% python3 -q
>>> import numpy as np
>>> np.set_printoptions(suppress=True, linewidth=160)
>>> O, _ = np.linalg.qr(np.array([[0.5, 1.1, -0.8, 0.6, -0.8],
...     [1.5, -1.2, 0.1, 0.3, -1.2],
...     [-0.7, 0.2, -0.6, -0.4, 0.2],
...     [0.1, -0.6, -0.2, 0.1, 0.5],
...     [0.7, -0.9, 0.8, -1.9, 0.2]]))
>>> w = np.array([0, -2, -2, -4, 9])
>>> J = O @ np.diag(w) @ O.T
>>> print(J.round(1) + 0)
[[-1.6 -0.3 -1.5  1.8  0. ]
 [-0.3  0.8  1.4 -3.2  0.3]
 [-1.5  1.4 -0.4 -3.7 -1.7]
 [ 1.8 -3.2 -3.7  4.9  1.2]
 [ 0.   0.3 -1.7  1.2 -2.6]]
>>> # equal to its transpose
>>> Uu, sig, VT = np.linalg.svd(J)
>>> print(np.argmax(sig[:-1] / (sig[1:] + 1e-6)) + 1)
4
>>> print(sig.round(1) + 0)
[9. 4. 2. 2. 0.]
>>> Y = Uu[:, :4] @ np.diag(sig[:4]) @ VT[:4]
>>> print(np.linalg.matrix_rank(J, rtol=0.05))
4
>>> print(np.linalg.matrix_rank(Y))
4
>>> print(Y.round(1) + 0)
[[-1.6 -0.3 -1.5  1.8  0. ]
 [-0.3  0.8  1.4 -3.2  0.3]
 [-1.5  1.4 -0.4 -3.7 -1.7]
 [ 1.8 -3.2 -3.7  4.9  1.2]
 [ 0.   0.3 -1.7  1.2 -2.6]]
>>> arr = np.diag(10 * np.array([0, 2, 1, 0])) + np.array([[-3, -1, 0, -3], [-2, -3, -1, 3], [0, -1, -1, -2], [0, 3, -2, 1]])
>>> print(arr)
[[-3 -1  0 -3]
 [-2 17 -1  3]
 [ 0 -1  9 -2]
 [ 0  3 -2  1]]
>>> Y = np.array([[-1, -3, 1], [-4, 3, -5]])
>>> W2 = np.kron(Y, arr)
>>> print(round(np.linalg.norm(W2, 2), 1), round(np.linalg.norm(Y, 2) * np.linalg.norm(arr, 2), 1))
129.6 129.6
>>> print(np.linalg.matrix_rank(W2))
8
>>> print(W2)
[[  3   1   0   3   9   3   0   9  -3  -1   0  -3]
 [  2 -17   1  -3   6 -51   3  -9  -2  17  -1   3]
 [  0   1  -9   2   0   3 -27   6   0  -1   9  -2]
 [  0  -3   2  -1   0  -9   6  -3   0   3  -2   1]
 [ 12   4   0  12  -9  -3   0  -9  15   5   0  15]
 [  8 -68   4 -12  -6  51  -3   9  10 -85   5 -15]
 [  0   4 -36   8   0  -3  27  -6   0   5 -45  10]
 [  0 -12   8  -4   0   9  -6   3   0 -15  10  -5]]
>>> print(W2.shape)
(8, 12)
>>> print(round(float(np.linalg.det(2 * arr)), 1), np.round(np.linalg.det(arr), 1))
1520.0 95.0
>>> print(np.einsum("ii->", arr))
24
>>> print(round(float(np.linalg.det(arr.T)), 1))
95.0
>>> print(np.einsum("ij,ji->", arr, arr))
412
>>> print(round(float(np.linalg.det(arr[::-1])), 1))
95.0
>>> print(np.round(np.linalg.eigvals(arr).sum().real, 1))
24.0
>>> print(np.round(J.sum(axis=0), 1))
[-1.5 -1.  -6.   1.  -2.8]
>>> print(J.shape)
(5, 5)
>>> print(np.round(np.abs(J).max(), 1))
4.9
>>> J[:, 5]
Traceback (most recent call last):
  File "<python-input-31>", line 1, in <module>
    J[:, 5]
    ~^^^^^^
IndexError: index 5 is out of bounds for axis 1 with size 5
>>> print(np.round(np.linalg.norm(J), 1))
10.2
>>> cov = arr.T @ arr
>>> print(cov)
[[ 13 -31   2   3]
 [-31 300 -32  59]
 [  2 -32  86 -23]
 [  3  59 -23  23]]
>>> print(np.trace(cov), (arr ** 2).sum())
422 422
>>> print(np.round(np.linalg.eigvalsh(cov)[::-1], 1) + 0)
[320.5  84.2  17.3   0. ]
>>> print(np.linalg.matrix_rank(cov))
4
>>> w, V = np.linalg.eig(arr)
>>> print(np.round(np.sort(np.linalg.eigvals(arr @ arr)), 1) + 0)
[  0.    8.   83.6 320.3]
>>> print(np.round(np.sort(np.linalg.eigvals(arr.T)), 1))
[-2.8 -0.2  9.1 17.9]
>>> print(np.round(np.sort(np.linalg.eigvals(np.linalg.inv(arr))), 1))
[-4.9 -0.4  0.1  0.1]
>>> f = np.array([-1, 1, 2, 1, -2, 2, 1, 1, 1, -2])
>>> E = f[np.abs(np.subtract.outer(np.arange(10), np.arange(10)))]
>>> print(E)
[[-1  1  2  1 -2  2  1  1  1 -2]
 [ 1 -1  1  2  1 -2  2  1  1  1]
 [ 2  1 -1  1  2  1 -2  2  1  1]
 [ 1  2  1 -1  1  2  1 -2  2  1]
 [-2  1  2  1 -1  1  2  1 -2  2]
 [ 2 -2  1  2  1 -1  1  2  1 -2]
 [ 1  2 -2  1  2  1 -1  1  2  1]
 [ 1  1  2 -2  1  2  1 -1  1  2]
 [ 1  1  1  2 -2  1  2  1 -1  1]
 [-2  1  1  1  2 -2  1  2  1 -1]]
>>> x0 = np.array([1, 1, 4, 5, 5, 1, 1, 1, 4, 3])
>>> y = E @ x0
>>> print(y)
[ 5 27 22 19  9 19 22 17  9 20]
>>> print(np.round(np.linalg.solve(E, y + E[:, 3]), 1))
[1. 1. 4. 6. 5. 1. 1. 1. 4. 3.]
>>> print(np.round(np.linalg.solve(E, y), 1))
[1. 1. 4. 5. 5. 1. 1. 1. 4. 3.]
>>> print(np.round(np.linalg.solve(E, E[:, 2]), 1) + 0)
[0. 0. 1. 0. 0. 0. 0. 0. 0. 0.]
>>> print(round(np.linalg.det(E), 1))
-29775.0
>>> print(np.linalg.matrix_power(E, 2))
[[22 -2 -5  3  9  4 -4  1 10  4]
 [-2 19  2 -2  3 15  1 -1  6 10]
 [-5  2 22  3 -7  5 19  2 -1  1]
 [ 3 -2  3 22  0 -7  8 19  1 -4]
 [ 9  3 -7  0 25 -6 -7  5 15  4]
 [ 4 15  5 -7 -6 25  0 -7  3  9]
 [-4  1 19  8 -7  0 22  3 -2  3]
 [ 1 -1  2 19  5 -7  3 22  2 -5]
 [10  6 -1  1 15  3 -2  2 19 -2]
 [ 4 10  1 -4  4  9  3 -5 -2 22]]
>>> print(E @ E)
[[22 -2 -5  3  9  4 -4  1 10  4]
 [-2 19  2 -2  3 15  1 -1  6 10]
 [-5  2 22  3 -7  5 19  2 -1  1]
 [ 3 -2  3 22  0 -7  8 19  1 -4]
 [ 9  3 -7  0 25 -6 -7  5 15  4]
 [ 4 15  5 -7 -6 25  0 -7  3  9]
 [-4  1 19  8 -7  0 22  3 -2  3]
 [ 1 -1  2 19  5 -7  3 22  2 -5]
 [10  6 -1  1 15  3 -2  2 19 -2]
 [ 4 10  1 -4  4  9  3 -5 -2 22]]
>>> Uu, sig, VT = np.linalg.svd(E, full_matrices=False)
>>> print(np.round(sig / sig[0], 1))
[1.  1.  0.9 0.6 0.6 0.6 0.3 0.1 0.1 0.1]
>>> print(round(float(np.sqrt((sig ** 2).sum())), 1), np.round(np.linalg.norm(E), 1))
14.8 14.8
>>> print(np.round(Uu.T @ Uu, 1) + 0)
[[1. 0. 0. 0. 0. 0. 0. 0. 0. 0.]
 [0. 1. 0. 0. 0. 0. 0. 0. 0. 0.]
 [0. 0. 1. 0. 0. 0. 0. 0. 0. 0.]
 [0. 0. 0. 1. 0. 0. 0. 0. 0. 0.]
 [0. 0. 0. 0. 1. 0. 0. 0. 0. 0.]
 [0. 0. 0. 0. 0. 1. 0. 0. 0. 0.]
 [0. 0. 0. 0. 0. 0. 1. 0. 0. 0.]
 [0. 0. 0. 0. 0. 0. 0. 1. 0. 0.]
 [0. 0. 0. 0. 0. 0. 0. 0. 1. 0.]
 [0. 0. 0. 0. 0. 0. 0. 0. 0. 1.]]
>>> print(np.round(np.cumsum(sig ** 2) / np.sum(sig ** 2), 1))
[0.3 0.5 0.7 0.8 0.9 1.  1.  1.  1.  1. ]
>>> M = np.array([[5.0, 4.0, 0.0, 0.0, 0.0],
...     [4.0, 5.0, 0.0, 0.0, 0.0],
...     [0.0, 0.0, 5.0, 4.0, 4.0],
...     [0.0, 0.0, 4.0, 5.0, 4.0],
...     [0.0, 0.0, 4.0, 4.0, 5.0]])
>>> x0 = np.array([3, -3, -4, 4, 3])
>>> y = M @ x0
>>> print(y)
[ 3. -3.  8. 16. 15.]
>>> print(np.round(np.linalg.solve(M, 5 * y), 1))
[ 15. -15. -20.  20.  15.]
>>> print(np.round(np.linalg.solve(M, y), 1))
[ 3. -3. -4.  4.  3.]
>>> Y = M[0, 0] * M[1:] - np.outer(M[1:, 0], M[0])
>>> print(Y)
[[ 0.  9.  0.  0.  0.]
 [ 0.  0. 25. 20. 20.]
 [ 0.  0. 20. 25. 20.]
 [ 0.  0. 20. 20. 25.]]
>>> print(np.flatnonzero(~Y.round(6).any(axis=1)))
[]
>>> w, V = np.linalg.eigh(M)
>>> x0 = np.array([0, 0, -2, -2, -2])
>>> print(np.abs(M).sum(axis=1).max(), np.abs(w).max())
13.0 13.0
>>> print(x0 @ M @ x0)
156.0
>>> x0 = np.ones(5)
>>> for _ in range(6):
...     x0 = M @ x0
...     x0 /= np.linalg.norm(x0)
...     print(round(x0 @ M @ x0, 1))
... 
12.0
12.5
12.7
12.9
12.9
13.0
>>> print(round(np.linalg.eigvalsh(M)[-1], 1))
13.0
>>> print(x0.round(1))
[0.1 0.1 0.6 0.6 0.6]
>>> mat = np.load("w.npy")
>>> print(mat)
[[ 0  0  0 -2 -4  2  1  1 -5 -1]
 [ 0  0 -1 -5 -1  0  3  0 -4  0]
 [ 0  1  0  5  3  0  4  0 -1  2]
 [ 2  5 -5  0  1 -5  0 -1 -3 -3]
 [ 4  1 -3 -1  0 -2  6 -1  0  0]
 [-2  0  0  5  2  0 -3  5  3  0]
 [-1 -3 -4  0 -6  3  0  0 -1  6]
 [-1  0  0  1  1 -5  0  0  4 -4]
 [ 5  4  1  3  0 -3  1 -4  0  3]
 [ 1  0 -2  3  0  0 -6  4 -3  0]]
>>> x0 = np.array([1, 5, -2, -1, -1, -2, 3, -2, 1, -3])
>>> print(np.round(np.linalg.eigvals(mat).real, 1) + 0)
[0. 0. 0. 0. 0. 0. 0. 0. 0. 0.]
>>> O = np.linalg.solve(np.eye(10) - mat, np.eye(10) + mat)
>>> print(np.round(O @ O.T, 1) + 0)
[[1. 0. 0. 0. 0. 0. 0. 0. 0. 0.]
 [0. 1. 0. 0. 0. 0. 0. 0. 0. 0.]
 [0. 0. 1. 0. 0. 0. 0. 0. 0. 0.]
 [0. 0. 0. 1. 0. 0. 0. 0. 0. 0.]
 [0. 0. 0. 0. 1. 0. 0. 0. 0. 0.]
 [0. 0. 0. 0. 0. 1. 0. 0. 0. 0.]
 [0. 0. 0. 0. 0. 0. 1. 0. 0. 0.]
 [0. 0. 0. 0. 0. 0. 0. 1. 0. 0.]
 [0. 0. 0. 0. 0. 0. 0. 0. 1. 0.]
 [0. 0. 0. 0. 0. 0. 0. 0. 0. 1.]]
>>> print(round(np.linalg.det(O), 1))
1.0
>>> Uu, sig, VT = np.linalg.svd(arr)
>>> print(sig.round(1))
[17.9  9.2  4.2  0.1]
>>> Y = Uu[:, :3] @ np.diag(sig[:3]) @ VT[:3]
>>> print(round(np.linalg.norm(arr - Y, 2), 1), np.round(sig[3], 1))
0.1 0.1
>>> print(Y.round(1) + 0)
[[-3.  -1.   0.  -3. ]
 [-2.  17.  -1.   3. ]
 [ 0.  -1.   9.  -2. ]
 [-0.1  3.  -2.   1.1]]
>>> print(np.linalg.matrix_rank(Y))
3
>>> Uu, sig, VT = np.linalg.svd(Y)
>>> V = VT[:(sig > 1e-8).sum()]
>>> rng = np.random.default_rng(94522)
>>> x0 = Y[3] + 2 * Y[2] + rng.integers(2) * np.eye(4)[0]
>>> print(x0.round(1))
[-0.1  1.  16.  -2.9]
>>> print(np.allclose(V.T @ V @ x0, x0))
True
>>> print(round(float(np.linalg.norm(x0 - V.T @ V @ x0)), 1))
0.0
>>> print(np.round(np.diag(V.T @ V), 1))
[0.6 1.  1.  0.5]
>>> z = rng.permutation(10)
>>> Y = mat[:, z] * rng.choice([-1, 1], 10)
>>> print(Y)
[[ 0  0 -5  1  2 -2  1 -4  1  0]
 [ 0  0 -4  3  5  0  0 -1  0 -1]
 [ 0 -1 -1  4 -5  0 -2  3  0  0]
 [ 2 -5 -3  0  0  5  3  1 -1 -5]
 [ 4 -1  0  6  1  2  0  0 -1 -3]
 [-2  0  3 -3 -5  0  0  2  5  0]
 [-1  3 -1  0  0 -3 -6 -6  0 -4]
 [-1  0  4  0 -1  5  4  1  0  0]
 [ 5 -4  0  1 -3  3 -3  0 -4  1]
 [ 1  0 -3 -6 -3  0  0  0  4 -2]]
>>> Uu, _, VT = np.linalg.svd(mat.T @ Y)
>>> print(np.round(Uu @ VT, 1) + 0)
[[ 1.  0.  0.  0.  0.  0.  0.  0.  0.  0.]
 [ 0. -1.  0.  0.  0.  0.  0.  0.  0.  0.]
 [ 0.  0.  0.  0.  0.  0.  0.  0.  0.  1.]
 [ 0.  0.  0.  0. -1.  0.  0.  0.  0.  0.]
 [ 0.  0.  0.  0.  0.  0.  0.  1.  0.  0.]
 [ 0.  0.  0.  0.  0. -1.  0.  0.  0.  0.]
 [ 0.  0.  0.  1.  0.  0.  0.  0.  0.  0.]
 [ 0.  0.  0.  0.  0.  0.  0.  0.  1.  0.]
 [ 0.  0.  1.  0.  0.  0.  0.  0.  0.  0.]
 [ 0.  0.  0.  0.  0.  0. -1.  0.  0.  0.]]
>>> print(z)
[0 1 8 6 3 5 9 4 7 2]
>>> m1 = np.loadtxt("mat.csv", delimiter=",")
>>> print(m1)
[[-3.  2. -2.  2.  1.  0.  0. -1. -1.]
 [ 2.  0.  0. -2.  2. -9. -3.  1.  1.]
 [-2.  0. -1.  2.  3. -3. -1. -2. -1.]
 [-2.  1.  2.  0.  2.  3.  1. -1.  2.]
 [ 3. -2.  3.  0.  3. -9. -3.  2.  2.]
 [-3. -2. -2.  1. -2. -3. -1.  3. -3.]
 [ 3. -1. -1. -1.  1.  9.  3.  2. -1.]
 [ 2.  3. -1.  3. -3.  9.  3. -2.  1.]
 [ 0.  3.  2.  0.  0. -3. -1. -2.  1.]
 [ 2. -3. -1.  3.  2. -6. -2.  3. -1.]]
>>> Uu, sig, VT = np.linalg.svd(m1)
>>> V = VT[:(sig > 1e-8).sum()]
>>> x0 = m1[5] + -1 * m1[1] + rng.integers(2) * np.eye(9)[3]
>>> print(x0)
[-5. -2. -2.  3. -4.  6.  2.  2. -4.]
>>> print(np.allclose(V.T @ V @ x0, x0))
True
>>> print(round(np.linalg.norm(m1, 2) / np.linalg.norm(m1), 1))
0.8
>>> print([round(float(x), 1) for x in np.linalg.svd(m1, compute_uv=False)[:3]])
[21.7, 8.9, 8.8]
>>> print(np.allclose(m1[:-1].T @ np.linalg.lstsq(m1[:-1].T, m1[-1])[0], m1[-1]))
True
>>> try:
...     np.linalg.inv(m1)
... except np.linalg.LinAlgError as e:
...     print(repr(e))
... 
LinAlgError('Last 2 dimensions of the array must be square')
>>> print(np.unique(m1.round(6), axis=0).shape)
(10, 9)
>>> Y = np.array([[-4, -5, -1],
...     [-4, 0, -1],
...     [2, 1, -4],
...     [5, -2, -1],
...     [2, 3, 2],
...     [5, -2, 1],
...     [0, 5, -4],
...     [-2, -1, 0],
...     [-4, 0, 2]])
>>> print(np.vstack([m1, Y.T]).shape)
(13, 9)
>>> print(np.einsum("ij,ij->i", m1, m1))
[ 24. 104.  33.  28. 129.  50. 108. 127.  28.  77.]
>>> print(np.einsum("ij->j", m1))
[  2.   1.  -1.   8.   9. -12.  -4.   3.   0.]
>>> print(Y.T @ m1.T)
[[ 18. -65.  15.  21. -49.   8.  32.  32. -23. -11.]
 [ 13.   2.  17.  18.  -2.   3. -16. -27.   5. -12.]
 [  7.   9.   9.   0.   0.   3.   0. -11.  -8.   6.]]
>>> print(m1 @ Y)
[[ 18.  13.   7.]
 [-65.   2.   9.]
 [ 15.  17.   9.]
 [ 21.  18.   0.]
 [-49.  -2.   0.]
 [  8.   3.   3.]
 [ 32. -16.   0.]
 [ 32. -27. -11.]
 [-23.   5.  -8.]
 [-11. -12.   6.]]
>>> print(np.einsum("ik,kj->ji", m1, Y))
[[ 18. -65.  15.  21. -49.   8.  32.  32. -23. -11.]
 [ 13.   2.  17.  18.  -2.   3. -16. -27.   5. -12.]
 [  7.   9.   9.   0.   0.   3.   0. -11.  -8.   6.]]
>>> A = np.array([[3, 3, 4, 4, 0],
...     [0, 0, 1, 3, 0],
...     [5, 3, 4, 0, 2],
...     [1, 2, 2, 5, 0],
...     [2, 4, 2, 2, 5],
...     [3, 3, 0, 1, 1]])
>>> A[:, 4] = -2 * A[:, 1]
>>> print(A)
[[ 3  3  4  4 -6]
 [ 0  0  1  3  0]
 [ 5  3  4  0 -6]
 [ 1  2  2  5 -4]
 [ 2  4  2  2 -8]
 [ 3  3  0  1 -6]]
>>> r = np.linalg.matrix_rank(A)
>>> print(r)
4
>>> null = np.linalg.svd(A)[2][r:].T
>>> print(np.round(null[:, 0] / null[np.abs(null[:, 0]).round(6).argmax(), 0], 1) + 0)
[0.  1.  0.  0.  0.5]
>>> print(np.round(null @ null.T, 1) + 0)
[[0.  0.  0.  0.  0. ]
 [0.  0.8 0.  0.  0.4]
 [0.  0.  0.  0.  0. ]
 [0.  0.  0.  0.  0. ]
 [0.  0.4 0.  0.  0.2]]
>>> print([int(np.linalg.matrix_rank(np.delete(A, i, axis=0))) for i in range(6)])
[4, 4, 4, 4, 4, 4]
>>> print(null.shape)
(5, 1)
>>> print([int(np.linalg.matrix_rank(A[:i])) for i in range(1, len(A) + 1)])
[1, 2, 3, 4, 4, 4]
>>> W0 = np.load("layer6.npy")
>>> print(W0)
[[-3  0  0  0  0  0  0  0  0  0]
 [ 0  0  0  0  0  0  0  0  0  0]
 [ 0  0  4  0  0  0  0  0  0  0]
 [ 0  0  0 -6  0  0  0  0  0  0]
 [ 0  0  0  0  0  0  0  0  0  0]
 [ 0  0  0  0  0  1  0  0  0  0]
 [ 0  0  0  0  0  0 -7  0  0  0]
 [ 0  0  0  0  0  0  0 -7  0  0]
 [ 0  0  0  0  0  0  0  0 -7  0]
 [ 0  0  0  0  0  0  0  0  0  4]]
>>> # 10 blocks once reordered
>>> print(np.round(np.linalg.norm(W0), 1))
15.0
>>> np.linalg.rank(W0)
Traceback (most recent call last):
  File "<python-input-137>", line 1, in <module>
    np.linalg.rank(W0)
    ^^^^^^^^^^^^^^
AttributeError: module 'numpy.linalg' has no attribute 'rank'
>>> print(np.diff(W0, axis=0))
[[ 3  0  0  0  0  0  0  0  0  0]
 [ 0  0  4  0  0  0  0  0  0  0]
 [ 0  0 -4 -6  0  0  0  0  0  0]
 [ 0  0  0  6  0  0  0  0  0  0]
 [ 0  0  0  0  0  1  0  0  0  0]
 [ 0  0  0  0  0 -1 -7  0  0  0]
 [ 0  0  0  0  0  0  7 -7  0  0]
 [ 0  0  0  0  0  0  0  7 -7  0]
 [ 0  0  0  0  0  0  0  0  7  4]]
>>> print(W0.shape)
(10, 10)
>>> print(np.abs(W0).max())
7
>>> print(W0 - W0[0])
[[ 0  0  0  0  0  0  0  0  0  0]
 [ 3  0  0  0  0  0  0  0  0  0]
 [ 3  0  4  0  0  0  0  0  0  0]
 [ 3  0  0 -6  0  0  0  0  0  0]
 [ 3  0  0  0  0  0  0  0  0  0]
 [ 3  0  0  0  0  1  0  0  0  0]
 [ 3  0  0  0  0  0 -7  0  0  0]
 [ 3  0  0  0  0  0  0 -7  0  0]
 [ 3  0  0  0  0  0  0  0 -7  0]
 [ 3  0  0  0  0  0  0  0  0  4]]
>>> print(np.count_nonzero(W0))
8
>>> print(np.round(np.linalg.svd(W0, compute_uv=False), 1))
[7. 7. 7. 6. 4. 4. 3. 1. 0. 0.]
